$ ipython --no-banner

In [1]: import numpy as np

In [2]: from numpy import linalg as LA

In [3]: np.set_printoptions(precision=1, suppress=True, linewidth=160)

In [4]: C = np.sign(np.array([[0, -1, 0, -2], [0, -2, 1, -2], [-1, -2, 0, 1], [0, -1, 2, 0]]))

In [5]: Y = (np.tril(C, -1) + np.eye(4)) @ (np.triu(C, 1) + np.eye(4))

In [6]: ev = np.array([0, 2, 1, 1])

In [7]: A = np.rint(Y * ev @ LA.inv(Y)) + 0

In [8]: A
Out[8]: 
array([[ 7.,  0.,  7., -5.],
       [-3.,  1., -3.,  2.],
       [-3.,  0., -3.,  3.],
       [ 3.,  0.,  3., -1.]])

In [9]: # rank 3

In [10]: x = np.array([1, -1, -1, 0])

In [11]: a = np.maximum(A @ x, 0)

In [12]: A * (a > 1e-9)[:, None]
Out[12]: 
array([[ 0.,  0.,  0., -0.],
       [-0.,  0., -0.,  0.],
       [-0.,  0., -0.,  0.],
       [ 0.,  0.,  0., -0.]])

In [13]: a
Out[13]: array([0., 0., 0., 0.])

In [14]: A.T @ a
Out[14]: array([0., 0., 0., 0.])

In [15]: np.maximum(A @ x, 0) - np.maximum(-A @ x, 0)
Out[15]: array([ 0., -1.,  0.,  0.])

In [16]: np.flatnonzero(a > 1e-9)
Out[16]: array([], dtype=int64)

In [17]: rng = np.random.default_rng(861002)

In [18]: labels = rng.permutation(4)

In [19]: labels
Out[19]: array([2, 3, 1, 0])

In [20]: Y = A[labels][:, labels]

In [21]: np.round(np.sort(np.abs(LA.eigvals(Y))), 1) + 0
Out[21]: array([0., 1., 1., 2.])

In [22]: np.trace(Y)
Out[22]: np.float64(4.0)

In [23]: round(LA.det(Y), 1), round(LA.det(A[labels]), 1)
Out[23]: (np.float64(0.0), np.float64(0.0))

In [24]: Y
Out[24]: 
array([[-3.,  3.,  0., -3.],
       [ 3., -1.,  0.,  3.],
       [-3.,  2.,  1., -3.],
       [ 7., -5.,  0.,  7.]])

In [25]: np.allclose(Y, A)
Out[25]: False
